>>> import numpy as np
>>> import numpy.linalg as la
>>> np.set_printoptions(precision=2, suppress=True, linewidth=140, floatmode="fixed")
>>> X = np.load("case6.npy")
>>> X
array([[-30.17,   0.22,  80.01, -39.88, -20.52,  68.85, -79.70, -69.23],
       [-29.16,   0.26,  79.87, -38.90, -20.82,  70.47, -79.14, -70.42],
       [-30.09,   0.25,  80.18, -41.08, -21.66,  70.27, -80.41, -68.44],
       [-29.79,   1.05,  79.94, -40.58, -20.20,  71.19, -79.36, -70.73],
       [-31.56,   1.15,  78.09, -39.67, -20.93,  70.15, -81.08, -69.59],
       [-28.05,  -1.42,  80.21, -41.06, -19.07,  69.76, -77.98, -71.10],
       [-30.58,   0.16,  78.84, -40.60, -19.09,  70.86, -80.96, -69.77],
       [-28.46,   0.26,  79.27, -40.07, -19.79,  70.24, -79.32, -70.22],
       [-29.83,  -0.77,  79.73, -41.47, -20.93,  68.31, -78.67, -70.22],
       [-30.02,   0.74,  81.13, -40.71, -21.72,  71.84, -80.15, -70.19],
       [-29.23,   0.03,  79.85, -38.93, -20.49,  70.36, -80.79, -69.13],
       [-30.20,  -0.08,  78.03, -41.93, -19.61,  69.82, -80.77, -70.03],
       [-28.69,   0.43,  80.37, -39.78, -20.61,  69.33, -79.51, -70.32],
       [-32.73,  -2.16,  80.06, -40.42, -18.55,  68.48, -80.46, -69.66],
       [-29.84,   0.24,  79.72, -40.41, -21.89,  69.90, -78.59, -69.80],
       [-27.74,  -0.07,  79.39, -40.69, -19.65,  70.23, -80.13, -68.95],
       [-30.56,  -0.83,  80.74, -40.92, -21.11,  70.18, -80.40, -69.11],
       [-30.85,  -1.57,  79.44, -38.91, -19.93,  68.80, -80.04, -69.54],
       [-29.99,   1.24,  79.80, -39.67, -21.63,  69.76, -81.03, -67.90],
       [-29.48,   1.81,  79.23, -41.15, -20.28,  70.88, -79.18, -70.51]])
>>> x0 = np.array([3, 0, 1, 7, -2, -3, 1, 3])
>>> h1 = np.maximum(X @ x0, 0)
>>> np.flatnonzero(h1 > 1e-9)
array([], dtype=int64)
>>> np.tanh(X @ x0)
array([-1.00, -1.00, -1.00, -1.00, -1.00, -1.00, -1.00, -1.00, -1.00, -1.00, -1.00, -1.00, -1.00, -1.00, -1.00, -1.00, -1.00, -1.00, -1.00,
       -1.00])
>>> h1
array([0.00, 0.00, 0.00, 0.00, 0.00, 0.00, 0.00, 0.00, 0.00, 0.00, 0.00, 0.00, 0.00, 0.00, 0.00, 0.00, 0.00, 0.00, 0.00, 0.00])
>>> X.T @ h1
array([0.00, 0.00, 0.00, 0.00, 0.00, 0.00, 0.00, 0.00])
>>> U, sig, VT = la.svd(X)
>>> np.argmax(sig[:-1] / (sig[1:] + 1e-6)) + 1
np.int64(1)
>>> sig
array([713.17,   6.17,   5.65,   4.33,   3.57,   3.23,   1.99,   1.61])
>>> B = U[:, :1] @ np.diag(sig[:1]) @ VT[:1]
>>> np.round(np.abs(X - B).max(), 2)
np.float64(2.86)
>>> la.matrix_rank(X, rtol=0.05)
np.int64(1)
>>> la.matrix_rank(B)
np.int64(1)
>>> np.abs(la.svd(X)[2][-1])
array([0.10, 0.60, 0.51, 0.06, 0.49, 0.32, 0.05, 0.14])
>>> np.argsort(-la.norm(X, axis=0).round(6), kind="stable")[:3]
array([6, 2, 5])
>>> la.matrix_rank(X, rtol=0.1)
np.int64(1)
>>> arr = np.load("run10.npy")
>>> arr.round(2) + 0
array([[0.08, 0.02, 0.14, 0.14, 0.14, 0.11],
       [0.02, 0.00, 0.03, 0.03, 0.03, 0.02],
       [0.14, 0.03, 0.25, 0.25, 0.25, 0.20],
       [0.14, 0.03, 0.25, 0.25, 0.25, 0.20],
       [0.14, 0.03, 0.25, 0.25, 0.25, 0.20],
       [0.11, 0.02, 0.20, 0.20, 0.20, 0.15]])
>>> np.round(np.trace(arr), 2)
np.float64(1.0)
>>> np.allclose(arr, arr.T)
True
>>> assert arr == arr.T
Traceback (most recent call last):
  File "<python-input-25>", line 1, in <module>
    assert arr == arr.T
           ^^^^^^^^^^^^
ValueError: The truth value of an array with more than one element is ambiguous. Use a.any() or a.all()
>>> round(float(np.abs(la.eigvals(arr)).max()), 2)
1.0
>>> la.determinant(arr)
Traceback (most recent call last):
  File "<python-input-27>", line 1, in <module>
    la.determinant(arr)
    ^^^^^^^^^^^^^^
AttributeError: module 'numpy.linalg' has no attribute 'determinant'
>>> np.round(la.matrix_power(arr, 2), 2) + 0
array([[0.08, 0.02, 0.14, 0.14, 0.14, 0.11],
       [0.02, 0.00, 0.03, 0.03, 0.03, 0.02],
       [0.14, 0.03, 0.25, 0.25, 0.25, 0.20],
       [0.14, 0.03, 0.25, 0.25, 0.25, 0.20],
       [0.14, 0.03, 0.25, 0.25, 0.25, 0.20],
       [0.11, 0.02, 0.20, 0.20, 0.20, 0.15]])
>>> U, sig, VT = la.svd(arr)
>>> vecs = VT[:(sig > 1e-8).sum()]
>>> rng = np.random.default_rng(96038)
>>> x0 = arr[4] + 5 * arr[1] + rng.integers(2) * np.eye(6)[3]
>>> x0
array([0.22, 0.04, 0.40, 0.40, 0.40, 0.31])
>>> np.round(vecs.T @ vecs, 2) + 0
array([[0.08, 0.02, 0.14, 0.14, 0.14, 0.11],
       [0.02, 0.00, 0.03, 0.03, 0.03, 0.02],
       [0.14, 0.03, 0.25, 0.25, 0.25, 0.20],
       [0.14, 0.03, 0.25, 0.25, 0.25, 0.20],
       [0.14, 0.03, 0.25, 0.25, 0.25, 0.20],
       [0.11, 0.02, 0.20, 0.20, 0.20, 0.15]])
>>> la.matrix_rank(np.vstack([arr, x0]))
np.int64(1)
>>> arr.mean(axis=0)
array([0.10, 0.02, 0.19, 0.19, 0.19, 0.15])
>>> arr.sum(axis=0)
array([0.63, 0.13, 1.13, 1.13, 1.13, 0.88])
>>> np.zeros(6, 6)
Traceback (most recent call last):
  File "<python-input-38>", line 1, in <module>
    np.zeros(6, 6)
    ~~~~~~~~^^^^^^
TypeError: Cannot interpret '6' as a data type
>>> la.rank(arr)
Traceback (most recent call last):
  File "<python-input-39>", line 1, in <module>
    la.rank(arr)
    ^^^^^^^
AttributeError: module 'numpy.linalg' has no attribute 'rank'
>>> arr.shape
(6, 6)
>>> m1, _ = la.qr(np.array([[1.5, 0.9, 1.7, -0.1, -0.5, -0.6, -0.5, -2.1, -0.1],
...     [0.9, -1.0, -0.6, 1.1, 2.2, 1.2, 0.4, 0.2, -0.9],
...     [0.1, -0.4, -0.5, 0.1, 0.9, 0.8, 0.0, -0.4, -0.3],
...     [0.7, -0.4, 0.5, -0.3, -1.2, -1.8, -1.6, -0.9, 0.0],
...     [0.3, 0.5, -0.8, 0.0, 1.7, 0.1, 0.3, 1.2, -2.3],
...     [-1.1, -0.1, -0.2, -1.0, 0.4, 0.3, 1.3, -0.9, -1.5],
...     [-0.6, 2.1, -2.0, 1.0, 0.8, 2.1, -1.2, -0.9, 2.1],
...     [0.3, 1.1, -1.0, 0.4, -0.5, 2.4, -0.8, 0.2, 1.3],
...     [-0.3, 1.4, -1.3, -0.4, -0.1, -0.6, 0.1, 0.0, -0.2]]))
>>> m1
array([[-0.65,  0.37,  0.50, -0.02, -0.33, -0.13, -0.03,  0.26, -0.04],
       [-0.39, -0.27, -0.63,  0.17, -0.26, -0.02,  0.20,  0.39,  0.31],
       [-0.04, -0.12, -0.30, -0.18, -0.10, -0.25, -0.36,  0.19, -0.79],
       [-0.30, -0.09, -0.04, -0.38,  0.49,  0.28, -0.58,  0.16,  0.27],
       [-0.13,  0.18, -0.29, -0.37, -0.51,  0.14, -0.19, -0.63,  0.12],
       [ 0.47, -0.09,  0.15, -0.38, -0.36, -0.38, -0.21,  0.37,  0.37],
       [ 0.26,  0.64, -0.25,  0.46, -0.08,  0.17, -0.41,  0.20,  0.07],
       [-0.13,  0.37, -0.25, -0.09,  0.41, -0.73,  0.10, -0.19,  0.16],
       [ 0.13,  0.43, -0.18, -0.54,  0.10,  0.33,  0.49,  0.32, -0.15]])
>>> z = rng.permutation(9)
>>> z
array([1, 6, 7, 4, 8, 0, 5, 2, 3])
>>> B = m1[z][:, z]
>>> np.allclose(B, m1)
False
>>> data = np.load("m.npy")
>>> data
array([[ 0.00,  0.00,  0.00,  0.00,  0.00,  0.00,  5.00,  3.00, -3.00, -5.00],
       [ 0.00,  0.00,  0.00,  0.00,  0.00,  0.00, -3.00,  3.00,  3.00,  1.00],
       [ 0.00,  0.00,  0.00,  0.00,  0.00,  0.00,  6.00, -7.00,  4.00, -9.00],
       [ 0.00,  0.00,  0.00,  0.00,  0.00,  0.00, -3.00, -2.00,  1.00,  2.00],
       [ 0.00,  0.00,  0.00,  0.00,  0.00,  0.00,  4.00,  6.00,  5.00, -2.00],
       [ 0.00,  0.00,  0.00,  0.00,  0.00,  0.00, -9.00,  4.00, -8.00,  2.00],
       [ 5.00, -3.00,  6.00, -3.00,  4.00, -9.00,  0.00,  0.00,  0.00,  0.00],
       [ 3.00,  3.00, -7.00, -2.00,  6.00,  4.00,  0.00,  0.00,  0.00,  0.00],
       [-3.00,  3.00,  4.00,  1.00,  5.00, -8.00,  0.00,  0.00,  0.00,  0.00],
       [-5.00,  1.00, -9.00,  2.00, -2.00,  2.00,  0.00,  0.00,  0.00,  0.00]])
>>> U, sig, VT = la.svd(data)
>>> vecs = VT[:(sig > 1e-8).sum()]
>>> x0 = data[2] + -3 * data[6] + rng.integers(2) * np.eye(10)[5]
>>> x0
array([-15.00,   9.00, -18.00,   9.00, -12.00,  28.00,   6.00,  -7.00,   4.00,  -9.00])
>>> np.diag(vecs.T @ vecs)
array([0.67, 0.52, 0.98, 0.18, 0.72, 0.92, 1.00, 1.00, 1.00, 1.00])
>>> la.matrix_rank(np.vstack([data, x0]))
np.int64(9)
>>> round(float(la.norm(x0 - vecs.T @ vecs @ x0)), 2)
0.29
>>> K = np.load("x.npy")
>>> K
array([[-2,  0,  0,  0],
       [ 2,  1,  0,  0],
       [ 0,  0,  2,  0],
       [ 0,  1,  0, -2]])
>>> w, vecs = la.eig(K)
>>> np.sort(la.eigvals(K.T))
array([-2.00, -2.00,  1.00,  2.00])
>>> np.sort(la.eigvals(K @ K))
array([1.00, 4.00, 4.00, 4.00])
>>> np.prod(w)
np.float64(8.0)
>>> K @ vecs[:, 0] - w[0] * vecs[:, 0]
array([0.00, 0.00, 0.00, 0.00])
>>> [int(la.matrix_rank(la.matrix_power(K, p))) for p in range(1, 5)]
[4, 4, 4, 4]
>>> np.prod(np.diag(K)), round(la.det(K), 2)
(np.int64(8), np.float64(8.0))
>>> la.matrix_power(K - np.diag(np.diag(K)), 4)
array([[0, 0, 0, 0],
       [0, 0, 0, 0],
       [0, 0, 0, 0],
       [0, 0, 0, 0]])
>>> np.sort(la.eigvals(K))
array([-2.00, -2.00,  1.00,  2.00])
>>> np.flatnonzero(la.matrix_power((K != 0) + (K.T != 0) + np.eye(4), 4)[0])
array([0, 1, 3])
>>> z = rng.permutation(4)
>>> B = K[:, z] * rng.choice([-1, 1], 4)
>>> B
array([[-2,  0,  0,  0],
       [ 2,  0,  1,  0],
       [ 0,  0,  0, -2],
       [ 0, -2,  1,  0]])
>>> U, _, VT = la.svd(K.T @ B)
>>> np.round(U @ VT, 2) + 0
array([[ 1.00,  0.00,  0.00,  0.00],
       [ 0.00,  0.00,  1.00,  0.00],
       [ 0.00,  0.00,  0.00, -1.00],
       [ 0.00,  1.00,  0.00,  0.00]])
>>> np.round(la.lstsq(K, B)[0], 2) + 0
array([[ 1.00,  0.00,  0.00,  0.00],
       [ 0.00,  0.00,  1.00,  0.00],
       [ 0.00,  0.00,  0.00, -1.00],
       [ 0.00,  1.00,  0.00,  0.00]])
>>> B.inv()
Traceback (most recent call last):
  File "<python-input-74>", line 1, in <module>
    B.inv()
    ^^^^^
AttributeError: 'numpy.ndarray' object has no attribute 'inv'
>>> (B - B.T) / 2
array([[ 0.00, -1.00,  0.00,  0.00],
       [ 1.00,  0.00,  0.50,  1.00],
       [ 0.00, -0.50,  0.00, -1.50],
       [ 0.00, -1.00,  1.50,  0.00]])
>>> np.trace(B)
np.int64(-2)
>>> assert B == B.T
Traceback (most recent call last):
  File "<python-input-77>", line 1, in <module>
    assert B == B.T
           ^^^^^^^^
ValueError: The truth value of an array with more than one element is ambiguous. Use a.any() or a.all()
>>> mat = np.loadtxt("dump.csv", delimiter=",")
>>> mat
array([[ 64.00,  30.00,  29.00,  17.00,  10.00,  20.00,  -2.00,   9.00,  29.00],
       [ 30.00,  54.00,  16.00,  31.00,   1.00,  11.00,   6.00,  15.00,  11.00],
       [ 29.00,  16.00,  48.00, -13.00,   6.00,  18.00,   3.00,  33.00,   2.00],
       [ 17.00,  31.00, -13.00,  39.00,   9.00,   0.00, -12.00,  -3.00,  21.00],
       [ 10.00,   1.00,   6.00,   9.00,  56.00,  18.00, -26.00,  30.00,  13.00],
       [ 20.00,  11.00,  18.00,   0.00,  18.00,  52.00, -20.00,  12.00, -17.00],
       [ -2.00,   6.00,   3.00, -12.00, -26.00, -20.00,  60.00, -21.00,   1.00],
       [  9.00,  15.00,  33.00,  -3.00,  30.00,  12.00, -21.00,  50.00,   0.00],
       [ 29.00,  11.00,   2.00,  21.00,  13.00, -17.00,   1.00,   0.00,  40.00]])
>>> w, vecs = la.eigh(mat)
>>> x0 = np.array([2, -3, 0, 0, -1, 3, -1, -2, 1])
>>> round(x0 @ mat @ x0 / (x0 @ x0), 2), round(w[0], 2), np.round(w[-1], 2)
(np.float64(39.24), np.float64(-0.0), np.float64(155.06))
>>> np.abs(mat).sum(axis=1).max(), np.round(np.abs(w).max(), 2)
(np.float64(210.0), np.float64(155.06))
>>> (np.sign(vecs[:, -1].round(6)) == np.sign(vecs[0, -1].round(6))).astype(int)
array([1, 1, 1, 1, 1, 1, 0, 1, 1])
>>> np.round(vecs * np.maximum(w, 0) @ vecs.T, 2) + 0
array([[ 64.00,  30.00,  29.00,  17.00,  10.00,  20.00,  -2.00,   9.00,  29.00],
       [ 30.00,  54.00,  16.00,  31.00,   1.00,  11.00,   6.00,  15.00,  11.00],
       [ 29.00,  16.00,  48.00, -13.00,   6.00,  18.00,   3.00,  33.00,   2.00],
       [ 17.00,  31.00, -13.00,  39.00,   9.00,   0.00, -12.00,  -3.00,  21.00],
       [ 10.00,   1.00,   6.00,   9.00,  56.00,  18.00, -26.00,  30.00,  13.00],
       [ 20.00,  11.00,  18.00,   0.00,  18.00,  52.00, -20.00,  12.00, -17.00],
       [ -2.00,   6.00,   3.00, -12.00, -26.00, -20.00,  60.00, -21.00,   1.00],
       [  9.00,  15.00,  33.00,  -3.00,  30.00,  12.00, -21.00,  50.00,   0.00],
       [ 29.00,  11.00,   2.00,  21.00,  13.00, -17.00,   1.00,   0.00,  40.00]])
